$ python3 -q
>>> import numpy as np
>>> import numpy.linalg as la
>>> np.set_printoptions(precision=2, suppress=True, linewidth=200, floatmode="fixed")
>>> def rd(a):
...     return np.round(a, 2) + 0
... 
>>> F = np.arange(91).reshape(13, 7) + 4
>>> print(F)
[[ 4  5  6  7  8  9 10]
 [11 12 13 14 15 16 17]
 [18 19 20 21 22 23 24]
 [25 26 27 28 29 30 31]
 [32 33 34 35 36 37 38]
 [39 40 41 42 43 44 45]
 [46 47 48 49 50 51 52]
 [53 54 55 56 57 58 59]
 [60 61 62 63 64 65 66]
 [67 68 69 70 71 72 73]
 [74 75 76 77 78 79 80]
 [81 82 83 84 85 86 87]
 [88 89 90 91 92 93 94]]
>>> # looks like rank 2
>>> f, g = F[12], F[1]
>>> print(f @ f)
57995
>>> pr = (f @ g) / (f @ f) * f
>>> print(rd(g - pr))
[-2.57 -1.73 -0.88 -0.04  0.81  1.65  2.50]
>>> print(rd(la.norm(f + g) ** 2 + la.norm(f - g) ** 2))
118790.0
>>> print(la.matrix_rank(np.outer(f, g)))
1
>>> T = np.stack([F, -1 * F, F[::-1]])
>>> print(T.sum(axis=0))
[[88 89 90 91 92 93 94]
 [81 82 83 84 85 86 87]
 [74 75 76 77 78 79 80]
 [67 68 69 70 71 72 73]
 [60 61 62 63 64 65 66]
 [53 54 55 56 57 58 59]
 [46 47 48 49 50 51 52]
 [39 40 41 42 43 44 45]
 [32 33 34 35 36 37 38]
 [25 26 27 28 29 30 31]
 [18 19 20 21 22 23 24]
 [11 12 13 14 15 16 17]
 [ 4  5  6  7  8  9 10]]
>>> print(np.einsum("bij,cij->bc", T, T))
[[ 281281 -281281  156429]
 [-281281  281281 -156429]
 [ 156429 -156429  281281]]
>>> print(la.matrix_rank(T))
[2 2 2]
>>> r = la.matrix_rank(F)
>>> print(r)
2
>>> N = la.svd(F)[2][r:].T
>>> print([int(la.matrix_rank(np.delete(F, i, axis=0))) for i in range(13)])
[2, 2, 2, 2, 2, 2, 2, 2, 2, 2, 2, 2, 2]
>>> print(np.allclose(F @ N, 0))
True
>>> print([int(la.matrix_rank(F[:, :j + 1])) for j in range(7)])
[1, 2, 2, 2, 2, 2, 2]
>>> print(la.matrix_rank(F.T @ F), la.matrix_rank(F @ F.T))
2 2
>>> print(np.abs(np.diag(la.qr(F)[1])) > 1e-9)
[ True  True False False False False False]
>>> M = np.load("test8.npy")
>>> print(M)
[[ -1.00  -2.00 -18.00 -22.00]
 [  4.00  -7.00 -36.00 -44.00]
 [  0.00   0.00  27.00  36.00]
 [  0.00   0.00 -18.00 -27.00]]
>>> print(rd(la.norm(M, 2)))
84.52
>>> print(rd(la.norm(M[1] - M[0])))
29.29
>>> print(rd(la.norm(M, "nuc")))
93.94
>>> f = np.array([1, -1, 1])
>>> print(np.convolve(M[0], f))
[ -1.00  -1.00 -17.00  -6.00   4.00 -22.00]
>>> w, evecs = la.eig(M)
>>> print(rd(np.sort(la.eigvals(M @ M))))
[ 9.00 25.00 81.00 81.00]
>>> print(rd(np.sort(la.eigvals(M.T))))
[-9.00 -5.00 -3.00  9.00]
>>> print(M @ evecs[:, 0] - w[0] * evecs[:, 0])
[0.00 0.00 0.00 0.00]
>>> print(rd(np.sort(la.eigvals(la.inv(M)))))
[-0.33 -0.20 -0.11  0.11]
>>> print(w)
[-3.00 -5.00  9.00 -9.00]
>>> U, s, VT = la.svd(M)
>>> print(np.argmax(s[:-1] / (s[1:] + 1e-6)) + 1)
1
>>> B = U[:, :1] @ np.diag(s[:1]) @ VT[:1]
>>> print(rd(np.abs(M - B).max()))
3.33
>>> print(la.matrix_rank(M, rtol=0.05))
2
>>> print(rd(la.norm(M - B) / la.norm(M)))
0.08
>>> J = np.loadtxt("arr.csv", delimiter=",")
>>> print(J)
[[ 0.00  0.00  8.00  0.00  1.00  0.00  0.00 13.00  0.00]
 [ 0.00  0.00  0.00  5.00  0.00  9.00  1.00  0.00 11.00]
 [ 0.00  0.00  0.00  3.00  0.00  0.00  0.00  5.00 23.00]
 [ 0.00 19.00  0.00 10.00  3.00  0.00  0.00  0.00  0.00]
 [ 0.00 37.00  0.00  7.00  8.00  5.00  0.00  0.00  0.00]
 [ 0.00  0.00  0.00  0.00  0.00  0.00  0.00  1.00 27.00]
 [ 5.00 16.00  0.00  5.00  1.00 13.00  8.00  0.00  0.00]
 [ 6.00  0.00 11.00  0.00  0.00  0.00  5.00  0.00  0.00]
 [ 0.00 26.00  1.00  0.00 23.00  1.00  0.00  0.00  0.00]
 [ 0.00 20.00  0.00 18.00  0.00 10.00  0.00  0.00  0.00]
 [ 1.00  0.00 15.00  0.00  0.00  3.00  8.00  0.00  0.00]
 [10.00  0.00  6.00  0.00  0.00  0.00  1.00 13.00  0.00]
 [ 0.00 10.00  0.00  0.00  0.00  0.00  0.00  0.00  4.00]
 [ 0.00  0.00  5.00  0.00  0.00  3.00  4.00  0.00  6.00]
 [14.00  0.00 20.00  0.00  0.00  5.00 13.00  0.00  0.00]
 [ 0.00 11.00  0.00 11.00  0.00 14.00  6.00  0.00  0.00]
 [ 0.00  0.00  0.00  3.00  0.00  0.00  0.00 13.00  6.00]
 [ 0.00 16.00  6.00  0.00 24.00  0.00  0.00  0.00  0.00]
 [ 0.00  0.00  0.00  0.00  8.00  0.00  0.00 22.00  3.00]
 [ 4.00  8.00  0.00  0.00  0.00 15.00 11.00  0.00  0.00]
 [26.00 15.00 20.00  0.00  5.00 21.00 25.00  0.00  0.00]
 [ 0.00 20.00  0.00 15.00  0.00  0.00  0.00  0.00  7.00]
 [23.00 11.00 15.00  0.00  2.00 19.00 22.00  0.00  0.00]
 [ 0.00  0.00  0.00  0.00  0.00  0.00  0.00  0.00 17.00]
 [16.00  0.00 22.00  0.00  8.00  0.00  3.00 11.00  0.00]
 [12.00  5.00 15.00  0.00  0.00 11.00 15.00  0.00  0.00]
 [20.00  2.00 21.00  0.00  6.00  8.00 15.00  0.00  0.00]
 [ 0.00  0.00  0.00  0.00  9.00  0.00  0.00  9.00  0.00]
 [20.00  0.00 17.00  0.00 13.00  5.00 11.00  1.00  0.00]
 [11.00 30.00  5.00  0.00  0.00 27.00 22.00  0.00  0.00]
 [ 0.00  8.00  0.00 16.00 15.00  0.00  0.00  4.00  0.00]
 [ 0.00  0.00  0.00  4.00  0.00  0.00  0.00 15.00  9.00]
 [ 0.00 14.00  0.00  0.00  0.00 12.00  5.00  0.00  0.00]
 [ 8.00 26.00  0.00  0.00  0.00 25.00 19.00  0.00  0.00]
 [ 1.00  0.00 16.00  0.00  0.00  0.00  4.00  0.00  0.00]
 [ 0.00  1.00  0.00 13.00  0.00  0.00  0.00  0.00 11.00]
 [ 0.00 10.00  0.00  3.00  1.00  0.00  0.00  0.00  0.00]
 [ 2.00  0.00 12.00  0.00  0.00  0.00  0.00 14.00  3.00]
 [29.00  0.00 15.00  3.00  5.00  7.00 16.00 10.00  0.00]]
>>> proj = J @ la.solve(J.T @ J, J.T)
>>> print(la.matrix_rank(np.eye(39) - proj))
30
>>> print(rd(proj @ J[:, 2]))
[ 8.00  0.00  0.00  0.00  0.00  0.00  0.00 11.00  1.00  0.00 15.00  6.00  0.00  5.00 20.00  0.00  0.00  6.00  0.00  0.00 20.00  0.00 15.00  0.00 22.00 15.00 21.00  0.00 17.00  5.00  0.00  0.00  0.00
  0.00 16.00  0.00  0.00 12.00 15.00]
>>> print(rd(la.norm(J, "nuc")))
407.84
>>> print(la.norm(J, axis=1).argmax())
20
>>> print(rd(la.norm(J[30], 1)), rd(la.norm(J[30], np.inf)))
43.0 16.0
>>> print(rd(la.norm(J, 1)), rd(la.norm(J, np.inf)))
305.0 112.0
>>> print(rd(la.norm(J, axis=0)))
[61.73 79.47 60.18 36.69 43.29 58.30 57.69 41.92 45.00]
>>> rng = np.random.default_rng(733)
>>> B = J + rng.integers(-2, 3, (39, 8)) @ rng.integers(-2, 3, (8, 9))
>>> print(B)
[[  6.00   2.00   2.00  14.00   5.00   5.00   8.00  15.00   6.00]
 [ -7.00  -1.00  -2.00   1.00   4.00   7.00  -9.00  -4.00   7.00]
 [ -5.00  -2.00   1.00   1.00   7.00   7.00   1.00   7.00  27.00]
 [  3.00  23.00  -1.00  10.00   6.00   2.00  -4.00  -1.00   1.00]
 [ -2.00  35.00  -5.00  -5.00   6.00   0.00  -3.00  -1.00  -7.00]
 [ -1.00  -2.00   8.00  -4.00 -12.00   0.00   9.00   0.00  30.00]
 [  9.00  20.00  -3.00  -5.00   5.00  20.00   7.00   0.00   3.00]
 [  7.00  -2.00   6.00   4.00   1.00  -5.00   1.00   0.00  -5.00]
 [  6.00  18.00  -7.00   0.00  23.00  -5.00  -2.00  -8.00   2.00]
 [  6.00  21.00   0.00  21.00  -5.00  19.00  17.00   6.00   7.00]
 [  2.00  -4.00  10.00   2.00   3.00 -13.00  -3.00  -5.00  -8.00]
 [  7.00   2.00  16.00  -2.00  -1.00  -2.00  -5.00  13.00  -1.00]
 [ -2.00  13.00  -1.00  -1.00   3.00   5.00   4.00   5.00   4.00]
 [ 11.00   4.00   1.00   2.00  -4.00  -3.00   9.00  -2.00   7.00]
 [ 20.00   7.00  19.00  10.00  -8.00  -3.00  21.00   8.00  -8.00]
 [ -3.00  11.00  -3.00  18.00   1.00  14.00   5.00   4.00  -5.00]
 [ -7.00  -7.00   2.00   6.00   7.00   6.00   6.00  16.00  12.00]
 [  1.00  17.00   1.00   4.00  28.00  18.00   5.00   1.00   9.00]
 [-10.00  -9.00   4.00   2.00   7.00  -7.00  -5.00  17.00   1.00]
 [  0.00  11.00   5.00  -5.00   4.00  20.00   4.00   1.00   0.00]
 [ 23.00  20.00  24.00   3.00   4.00  15.00  25.00   2.00  -4.00]
 [  5.00  22.00  -4.00  12.00   1.00  13.00  12.00   9.00  11.00]
 [ 27.00  11.00   9.00  15.00  10.00  17.00  23.00   1.00   2.00]
 [ -3.00   2.00   0.00   2.00   1.00  -2.00   4.00   2.00  16.00]
 [ 13.00   1.00  20.00  -6.00  11.00  -9.00  -8.00  11.00 -10.00]
 [ 12.00   5.00  12.00 -13.00   0.00   9.00  16.00   2.00  -4.00]
 [ 13.00  -2.00  21.00  -8.00   6.00  -4.00   0.00  -7.00  -9.00]
 [ -9.00  -7.00   2.00   7.00  13.00  -5.00  -3.00   6.00   0.00]
 [ 16.00  -9.00  18.00   3.00  16.00   8.00  17.00   1.00   6.00]
 [ 13.00  26.00   7.00   6.00  -4.00  24.00  18.00  -6.00   2.00]
 [ 11.00   8.00  -7.00   6.00  10.00   2.00   3.00   1.00   2.00]
 [  2.00  -3.00   3.00   0.00  -9.00  -4.00   9.00  16.00   9.00]
 [ -2.00  14.00   3.00  -7.00  -4.00  13.00  12.00   3.00   0.00]
 [ 18.00  29.00   0.00   9.00  -2.00  30.00  29.00   3.00   7.00]
 [ -1.00  -6.00  10.00   9.00   9.00   3.00   8.00  -1.00   6.00]
 [ -8.00  -3.00   0.00  16.00  12.00   3.00   0.00   5.00  12.00]
 [-14.00   1.00   0.00   8.00   5.00  -3.00  -6.00  -3.00  -3.00]
 [  3.00   0.00  16.00  10.00   2.00  18.00  13.00  17.00  18.00]
 [ 26.00   0.00  10.00  -4.00   8.00  10.00  14.00  10.00  -2.00]]
>>> print(la.matrix_rank(B - J, tol=1e-8))
8
>>> print(rd(la.svd(B - J, compute_uv=False)))
[69.04 45.95 40.77 32.96 27.56 23.24 12.15  7.44  0.00]
>>> vec = np.array([3, 1, 3, 0, 1, 2, 3, 2, 2])
>>> target = J @ vec
>>> print(target)
[ 51.00  43.00  56.00  22.00  55.00  56.00  82.00  66.00  54.00  40.00  78.00  77.00  18.00  45.00 151.00  57.00  38.00  58.00  58.00  83.00 275.00  34.00 231.00  34.00 153.00 153.00 192.00  27.00
 169.00 198.00  31.00  48.00  53.00 157.00  63.00  23.00  11.00  76.00 219.00]
>>> target = target + 0.3 * rng.normal(size=39)
>>> print(rd(target))
[ 51.03  42.80  55.61  21.73  55.59  55.94  82.57  65.54  54.32  40.47  77.71  77.55  17.23  45.06 150.81  57.50  37.59  58.75  58.33  82.87 275.09  34.13 230.94  33.40 153.22 152.64 191.92  27.23
 169.11 198.12  30.67  47.71  52.49 156.86  63.55  22.76  10.64  76.04 218.79]
>>> beta, *_ = la.lstsq(J, target)
>>> print([round(float(la.norm(la.solve(J.T @ J + lam * np.eye(9), J.T @ target))), 2) for lam in (0, 1, 10, 100)])
[6.4, 6.39, 6.39, 6.3]
>>> print(rd(la.norm(target - J @ beta)))
1.86
>>> print(rd(J.T @ (target - J @ beta)))
[0.00 0.00 0.00 0.00 0.00 0.00 0.00 0.00 0.00]
>>> Xc = (J - J.mean(axis=0)) / J.std(axis=0)
>>> print(rd(Xc.std(axis=0)))
[1.00 1.00 1.00 1.00 1.00 1.00 1.00 1.00 1.00]
>>> beta = la.lstsq(np.delete(Xc, 6, axis=1), Xc[:, 6])[0]
>>> print(np.abs(beta).argmax())
5
>>> print(rd(beta))
[ 0.38 -0.04  0.14 -0.10 -0.03  0.60 -0.09 -0.02]
>>> print(rd(1 - np.var(Xc[:, 6] - np.delete(Xc, 6, axis=1) @ beta)))
0.94
>>> B = np.array([[1.1],
...     [1.1],
...     [0.7],
...     [1.0],
...     [-2.2],
...     [-0.3],
...     [0.5],
...     [-0.7],
...     [0.0],
...     [1.6],
...     [-1.1],
...     [1.5]])
>>> cent = np.array([[0.8, -1.5, -0.8, 0.5, 0.0]])
>>> arr = B @ cent
>>> print(rd(arr))
[[ 0.88 -1.65 -0.88  0.55  0.00]
 [ 0.88 -1.65 -0.88  0.55  0.00]
 [ 0.56 -1.05 -0.56  0.35  0.00]
 [ 0.80 -1.50 -0.80  0.50  0.00]
 [-1.76  3.30  1.76 -1.10  0.00]
 [-0.24  0.45  0.24 -0.15  0.00]
 [ 0.40 -0.75 -0.40  0.25  0.00]
 [-0.56  1.05  0.56 -0.35  0.00]
 [ 0.00  0.00  0.00  0.00  0.00]
 [ 1.28 -2.40 -1.28  0.80  0.00]
 [-0.88  1.65  0.88 -0.55  0.00]
 [ 1.20 -2.25 -1.20  0.75  0.00]]
>>> # null space of dimension 4
>>> G = arr.T @ arr
>>> print(rd(la.eigvalsh(G)[::-1]))
[58.97  0.00  0.00  0.00  0.00]
>>> print(rd(G))
[[  9.98 -18.72  -9.98   6.24   0.00]
 [-18.72  35.10  18.72 -11.70   0.00]
 [ -9.98  18.72   9.98  -6.24   0.00]
 [  6.24 -11.70  -6.24   3.90   0.00]
 [  0.00   0.00   0.00   0.00   0.00]]
>>> labels = rng.permutation(5)
>>> print(labels)
[3 2 0 4 1]
>>> B = G[labels][:, labels]
>>> print(rd(np.diag(B)))
[ 3.90  9.98  9.98  0.00 35.10]
>>> print(rd(np.trace(B)))
58.97
>>> print(np.allclose(B, G))
False
>>> data = np.load("sample15.npy")
>>> print(data)
[[-2 -2  1  0  2  0  1 -1  0 -1 -1]
 [ 0  0  0 -2 -1  1  0  2 -1  1 -1]
 [ 0  0 -2  0  2 -2  0  2  2  2 -2]
 [ 0  0  0  1 -1 -2 -2 -1 -1 -2  1]
 [ 0  0  0  0 -2 -1  0  2  0 -1  1]
 [ 0  0  0  0  0  2 -1 -1  2 -1  1]
 [ 0  0  0  0  0  0 -1  1  0  2  1]
 [ 0  0  0  0  0  0  0 -1  1  1 -2]
 [ 0  0  0  0  0  0  0  0  1 -1  2]
 [ 0  0  0  0  0  0  0  0  0  1 -1]
 [ 0  0  0  0  0  0  0  0  0  0  0]]
>>> print(np.allclose(data[:-1].T @ la.lstsq(data[:-1].T, data[-1])[0], data[-1]))
True
>>> print(la.lstsq(data[:-1].T, data[-1])[2])
10
>>> print(rd(data @ la.pinv(data) @ data))
[[-2.00 -2.00  1.00  0.00  2.00  0.00  1.00 -1.00  0.00 -1.00 -1.00]
 [ 0.00  0.00  0.00 -2.00 -1.00  1.00  0.00  2.00 -1.00  1.00 -1.00]
 [ 0.00  0.00 -2.00  0.00  2.00 -2.00  0.00  2.00  2.00  2.00 -2.00]
 [ 0.00  0.00  0.00  1.00 -1.00 -2.00 -2.00 -1.00 -1.00 -2.00  1.00]
 [ 0.00  0.00  0.00  0.00 -2.00 -1.00  0.00  2.00  0.00 -1.00  1.00]
 [ 0.00  0.00  0.00  0.00  0.00  2.00 -1.00 -1.00  2.00 -1.00  1.00]
 [ 0.00  0.00  0.00  0.00  0.00  0.00 -1.00  1.00  0.00  2.00  1.00]
 [ 0.00  0.00  0.00  0.00  0.00  0.00  0.00 -1.00  1.00  1.00 -2.00]
 [ 0.00  0.00  0.00  0.00  0.00  0.00  0.00  0.00  1.00 -1.00  2.00]
 [ 0.00  0.00  0.00  0.00  0.00  0.00  0.00  0.00  0.00  1.00 -1.00]
 [ 0.00  0.00  0.00  0.00  0.00  0.00  0.00  0.00  0.00  0.00  0.00]]
